$ python -q
>>> import numpy as np
>>> np.set_printoptions(suppress=True, linewidth=160)
>>> F = np.load("data.npy")
>>> print(F)
[[8 9 8 2 2]
 [1 6 2 2 7]
 [9 7 5 3 6]
 [9 0 9 7 7]
 [4 8 1 9 8]]
>>> vec = np.array([-1, -3, -3, -1, -2])
>>> y = F @ vec
>>> b, lr = np.zeros(5), 1 / np.linalg.norm(F, 2) ** 2
>>> for i in range(6):
...     b -= lr * F.T @ (F @ b - y)
...     if i % 2 == 0: print(i, round(np.linalg.norm(F @ b - y), 3))
... 
0 9.842
2 8.599
4 7.607
>>> print(np.round(np.linalg.cond(F), 3))
10.981
>>> print((F + F.T) / 2)
[[8.  5.  8.5 5.5 3. ]
 [5.  6.  4.5 1.  7.5]
 [8.5 4.5 5.  6.  3.5]
 [5.5 1.  6.  7.  8. ]
 [3.  7.5 3.5 8.  8. ]]
>>> print(round(np.abs(np.linalg.eigvals(F)).max(), 3))
27.372
>>> print(np.linalg.matrix_power(F, 4))
[[116929 128215  94744  91484 122226]
 [ 76013  78929  61352  60526  77857]
 [127853 138134 103302  99346 131631]
 [157031 168669 127069 117497 157208]
 [136084 142088 110245 104287 136019]]
>>> print(np.trace(F))
34
>>> assert F == F.T
Traceback (most recent call last):
  File "<python-input-13>", line 1, in <module>
    assert F == F.T
           ^^^^^^^^
ValueError: The truth value of an array with more than one element is ambiguous. Use a.any() or a.all()
>>> print(np.round(np.sort(np.abs(np.linalg.eigvals(F))), 3))
[ 3.535  3.535  8.204  8.204 27.372]
>>> print(np.round(np.linalg.det(F), 3))
23026.0
>>> rng = np.random.default_rng(81)
>>> idx = rng.permutation(5)
>>> print(idx)
[1 0 2 3 4]
>>> A2 = F[idx][:, idx]
>>> print(np.trace(A2))
34
>>> print(round(float(np.linalg.det(A2)), 3), np.round(np.linalg.det(F[idx]), 3))
23026.0 -23026.0
>>> print(np.diag(A2))
[6 8 5 7 8]
>>> print(np.allclose(A2, F))
False
>>> m1 = np.abs(np.array([[5, -4, 2, 5, 5, 2, 5],
...     [3, 5, -2, -3, 2, -1, 0],
...     [-4, 0, -2, -4, 0, -5, 1],
...     [0, 0, -2, 0, -5, -5, -3],
...     [1, -2, 4, -1, 5, 2, 4],
...     [0, 4, 5, -4, -1, -1, 2],
...     [0, 5, 5, 0, 3, -3, 3]])) + np.eye(7)
>>> m1 = m1 / m1.sum(axis=1, keepdims=True)
>>> print(m1.round(3))
[[0.207 0.138 0.069 0.172 0.172 0.069 0.172]
 [0.176 0.353 0.118 0.176 0.118 0.059 0.   ]
 [0.235 0.    0.176 0.235 0.    0.294 0.059]
 [0.    0.    0.125 0.062 0.312 0.312 0.188]
 [0.05  0.1   0.2   0.05  0.3   0.1   0.2  ]
 [0.    0.222 0.278 0.222 0.056 0.111 0.111]
 [0.    0.25  0.25  0.    0.15  0.15  0.2  ]]
>>> # rows sum to 1
>>> t3 = np.stack([m1, -3 * m1, m1[::-1]])
>>> print(np.linalg.matrix_rank(t3.reshape(3, -1)))
2
>>> print((t3 @ m1.T).shape)
(3, 7, 7)
>>> print(np.round(np.linalg.norm(t3, axis=(1, 2)), 3))
[1.212 3.636 1.212]
>>> print(np.linalg.matrix_rank(t3))
[7 7 7]
>>> print(np.round(np.linalg.det(t3), 3) + 0)
[0.    0.123 0.   ]
>>> print(np.round(np.einsum("bij,cij->bc", t3, t3), 3))
[[ 1.469 -4.407  1.022]
 [-4.407 13.221 -3.065]
 [ 1.022 -3.065  1.469]]
>>> q, evecs = np.linalg.qr(m1[:, :1])[0], np.linalg.qr(m1[:, 1:])[0]
>>> sigma = np.linalg.svd(q.T @ evecs, compute_uv=False)
>>> print(sigma.round(3))
[0.895]
>>> print((sigma > 0.9).sum())
0
>>> print(np.round(np.linalg.norm(q @ q.T - evecs @ evecs.T, 2), 3))
1.0
>>> f = np.array([2, 4])
>>> print(np.round(np.correlate(m1[0], m1[4], "full"), 3))
[0.041 0.048 0.09  0.093 0.121 0.134 0.14  0.095 0.11  0.048 0.05  0.021 0.009]
>>> print(np.round(np.polyval(f, m1[0]), 3))
[4.414 4.276 4.138 4.345 4.345 4.138 4.345]
>>> print(np.round(np.cross(m1[0, :3], m1[4, :3]), 3))
[ 0.021 -0.038  0.014]
>>> print(round(float(np.abs(np.linalg.eigvals(m1)).max()), 3))
1.0
>>> assert m1 == m1.T
Traceback (most recent call last):
  File "<python-input-45>", line 1, in <module>
    assert m1 == m1.T
           ^^^^^^^^^^
ValueError: The truth value of an array with more than one element is ambiguous. Use a.any() or a.all()
>>> print(np.allclose(m1 @ m1.T, m1.T @ m1))
False
>>> arr = np.loadtxt("a.csv", delimiter=",")
>>> print(arr.round(3))
[[-0.384  0.017  0.923]
 [ 0.512 -0.828  0.228]
 [ 0.768  0.56   0.309]]
>>> vec = np.array([2, 3, 1])
>>> print(np.round(np.linalg.inv(arr), 3))
[[-0.384  0.512  0.768]
 [ 0.017 -0.828  0.56 ]
 [ 0.923  0.228  0.309]]
>>> print(round(float(np.linalg.norm(vec)), 3), round(np.linalg.norm(arr @ vec), 3))
3.742 3.742
>>> print(np.round(np.abs(np.linalg.eigvals(arr)), 3))
[1. 1. 1.]
>>> q, evecs = np.linalg.qr(arr[:, :2])[0], np.linalg.qr(arr[:, 2:])[0]
>>> sigma = np.linalg.svd(q.T @ evecs, compute_uv=False)
>>> print(np.round(np.degrees(np.arccos(sigma.clip(0, 1))), 3))
[90.]
>>> print(np.round(np.linalg.norm(q @ q.T - evecs @ evecs.T, 2), 3))
1.0
>>> print((sigma > 0.9).sum())
0
>>> proj = np.triu(np.array([[1, 1, 0], [0, 0, 1], [0, 1, 1]]), 1) + np.eye(3)
>>> A2 = proj @ arr @ np.linalg.inv(proj)
>>> print(np.round(np.poly(A2), 3))
[ 1.     0.903 -0.903 -1.   ]
>>> print(A2.round(3))
[[ 0.128 -0.939  2.091]
 [ 1.28  -1.548  2.086]
 [ 0.768 -0.208  0.517]]
>>> print(np.round(np.linalg.det(A2), 3))
1.0
>>> print(round(np.trace(A2), 3), round(np.trace(arr), 3))
-0.903 -0.903
>>> print(np.linalg.matrix_rank(A2))
3
>>> ang = np.radians(36)
>>> R = np.eye(3)
>>> R[1, 1] = R[0, 0] = np.cos(ang)
>>> R[1, 0], R[0, 1] = -np.sin(ang), np.sin(ang)
>>> print(R.round(3))
[[ 0.809  0.588  0.   ]
 [-0.588  0.809  0.   ]
 [ 0.     0.     1.   ]]
>>> A2 = arr @ R.T
>>> print(np.round(np.abs(A2 - arr).max(axis=0), 3))
[0.585 0.559 0.   ]
>>> print(np.allclose(arr @ arr.T, A2 @ A2.T))
True
>>> K = np.load("x.npy")
>>> print(K.round(3))
[[0.5   0.    0.5   0.    0.    0.    0.    0.    0.   ]
 [0.    1.    0.    0.    0.    0.    0.    0.    0.   ]
 [0.    0.    0.5   0.    0.5   0.    0.    0.    0.   ]
 [0.    0.    0.143 0.286 0.143 0.143 0.143 0.    0.143]
 [0.    0.    0.    0.    0.5   0.25  0.    0.25  0.   ]
 [0.    0.    0.    0.    0.    0.5   0.    0.5   0.   ]
 [0.    0.    0.    0.167 0.167 0.167 0.333 0.167 0.   ]
 [0.    0.    0.    0.    0.25  0.    0.25  0.25  0.25 ]
 [0.    0.333 0.    0.    0.    0.333 0.    0.    0.333]]
>>> # row-stochastic, so 1 is an eigenvalue
>>> print(np.round(np.sort(np.abs(np.linalg.eigvals(K)))[::-1], 3))
[1.    0.961 0.5   0.491 0.491 0.333 0.318 0.318 0.19 ]
>>> p = np.eye(9)[6]
>>> for _ in range(4):
...     p = p @ K
...     print(p.round(3))
... 
[0.    0.    0.    0.167 0.167 0.167 0.333 0.167 0.   ]
[0.    0.    0.024 0.103 0.204 0.204 0.177 0.222 0.065]
[0.    0.022 0.027 0.059 0.214 0.219 0.129 0.238 0.092]
[0.    0.053 0.022 0.038 0.21  0.224 0.111 0.244 0.099]
>>> q, evecs = np.linalg.qr(K[:, :4])[0], np.linalg.qr(K[:, 4:])[0]
>>> sigma = np.linalg.svd(q.T @ evecs, compute_uv=False)
>>> print(round(np.linalg.norm(q @ q.T - evecs @ evecs.T, 2), 3))
1.0
>>> A = np.tril(np.array([[1, 5, 2, 1, 5, 1],
...     [2, 4, 5, 3, 5, 0],
...     [1, 5, 3, 1, 3, 4],
...     [5, 3, 2, 5, 4, 5],
...     [4, 2, 5, 2, 5, 2],
...     [3, 2, 5, 5, 3, 5]]), -1) + np.eye(6, dtype=int)
>>> print(A)
[[1 0 0 0 0 0]
 [2 1 0 0 0 0]
 [1 5 1 0 0 0]
 [5 3 2 1 0 0]
 [4 2 5 2 1 0]
 [3 2 5 5 3 1]]
>>> # triangular, det is the product of the diagonal
>>> t3 = np.stack([A, 4 * A, A[::-1]])
>>> print(t3.sum(axis=0))
[[ 8  2  5  5  3  1]
 [14  7  5  2  1  0]
 [10 28  7  1  0  0]
 [26 20 11  5  0  0]
 [22 11 25 10  5  0]
 [16 10 25 25 15  5]]
>>> print(np.round(np.linalg.det(t3), 3))
[   1. 4096.   -1.]
>>> print(np.einsum("bij,cij->bc", t3, t3))
[[ 195  780   70]
 [ 780 3120  280]
 [  70  280  195]]
>>> print(t3.shape)
(3, 6, 6)
>>> print((t3 @ A.T).shape)
(3, 6, 6)
>>> print(np.linalg.matrix_rank(t3.reshape(3, -1)))
2
>>> f = np.array([-9, -9, 9])
>>> print(np.convolve(A[0], f))
[-9 -9  9  0  0  0  0  0]
>>> print(np.polyval(f, A[0]))
[-9  9  9  9  9  9]
>>> print(np.correlate(A[0], A[3], "full"))
[0 0 1 2 3 5 0 0 0 0 0]
>>> ang = np.radians(60)
>>> R = np.eye(6)
>>> R[1, 1] = R[2, 2] = np.cos(ang)
>>> R[1, 2], R[2, 1] = -np.sin(ang), np.sin(ang)
>>> print(R.round(3))
[[ 1.     0.     0.     0.     0.     0.   ]
 [ 0.     0.5   -0.866  0.     0.     0.   ]
 [ 0.     0.866  0.5    0.     0.     0.   ]
 [ 0.     0.     0.     1.     0.     0.   ]
 [ 0.     0.     0.     0.     1.     0.   ]
 [ 0.     0.     0.     0.     0.     1.   ]]
>>> A2 = A @ R.T
>>> print(np.round(np.linalg.det(R), 3), np.trace(R))
1.0 5.0
>>> print(np.allclose(np.linalg.norm(A, axis=1), np.linalg.norm(A2, axis=1)))
True
>>> print(A2.round(3))
[[ 1.     0.     0.     0.     0.     0.   ]
 [ 2.     0.5    0.866  0.     0.     0.   ]
 [ 1.     1.634  4.83   0.     0.     0.   ]
 [ 5.    -0.232  3.598  1.     0.     0.   ]
 [ 4.    -3.33   4.232  2.     1.     0.   ]
 [ 3.    -3.33   4.232  5.     3.     1.   ]]
>>> A2 = A / np.linalg.norm(A, axis=1, keepdims=True)
>>> G = A2 @ A2.T
>>> print(np.argwhere(np.triu(np.abs(G) > 0.95, 1)))
[]
>>> print(np.round(np.degrees(np.arccos(np.clip(G[1, 0], -1, 1))), 3))
26.565
>>> print((np.abs(G) > 0.9).astype(int))
[[1 0 0 0 0 0]
 [0 1 0 1 0 0]
 [0 0 1 0 0 0]
 [0 1 0 1 0 0]
 [0 0 0 0 1 0]
 [0 0 0 0 0 1]]
>>> print(np.round(np.linalg.norm(A2, axis=1), 3))
[1. 1. 1. 1. 1. 1.]
>>> print(np.linalg.cond(A) > 100)
True
>>> X = np.load("mat.npy")
>>> print(X)
[[ -3  -3  -3  -3  -3  -3  -3  -3]
 [ -3  -6  -6  -6  -6  -6  -6  -6]
 [ -3  -6  -9  -9  -9  -9  -9  -9]
 [ -3  -6  -9 -12 -12 -12 -12 -12]
 [ -3  -6  -9 -12 -15 -15 -15 -15]
 [ -3  -6  -9 -12 -15 -18 -18 -18]
 [ -3  -6  -9 -12 -15 -18 -21 -21]
 [ -3  -6  -9 -12 -15 -18 -21 -24]]
>>> # symmetric
>>> print(X @ X)
[[  72  135  189  234  270  297  315  324]
 [ 135  261  369  459  531  585  621  639]
 [ 189  369  531  666  774  855  909  936]
 [ 234  459  666  846  990 1098 1170 1206]
 [ 270  531  774  990 1170 1305 1395 1440]
 [ 297  585  855 1098 1305 1467 1575 1629]
 [ 315  621  909 1170 1395 1575 1701 1764]
 [ 324  639  936 1206 1440 1629 1764 1836]]
>>> print(np.allclose(X, X.T))
True
>>> print(np.allclose(X @ X.T, X.T @ X))
True
>>> print((X + X.T) / 2)
[[ -3.  -3.  -3.  -3.  -3.  -3.  -3.  -3.]
 [ -3.  -6.  -6.  -6.  -6.  -6.  -6.  -6.]
 [ -3.  -6.  -9.  -9.  -9.  -9.  -9.  -9.]
 [ -3.  -6.  -9. -12. -12. -12. -12. -12.]
 [ -3.  -6.  -9. -12. -15. -15. -15. -15.]
 [ -3.  -6.  -9. -12. -15. -18. -18. -18.]
 [ -3.  -6.  -9. -12. -15. -18. -21. -21.]
 [ -3.  -6.  -9. -12. -15. -18. -21. -24.]]
>>> print(np.round(np.sort(np.abs(np.linalg.eigvals(X))), 3))
[ 0.776  0.863  1.038  1.373  2.065  3.775 10.014 88.096]
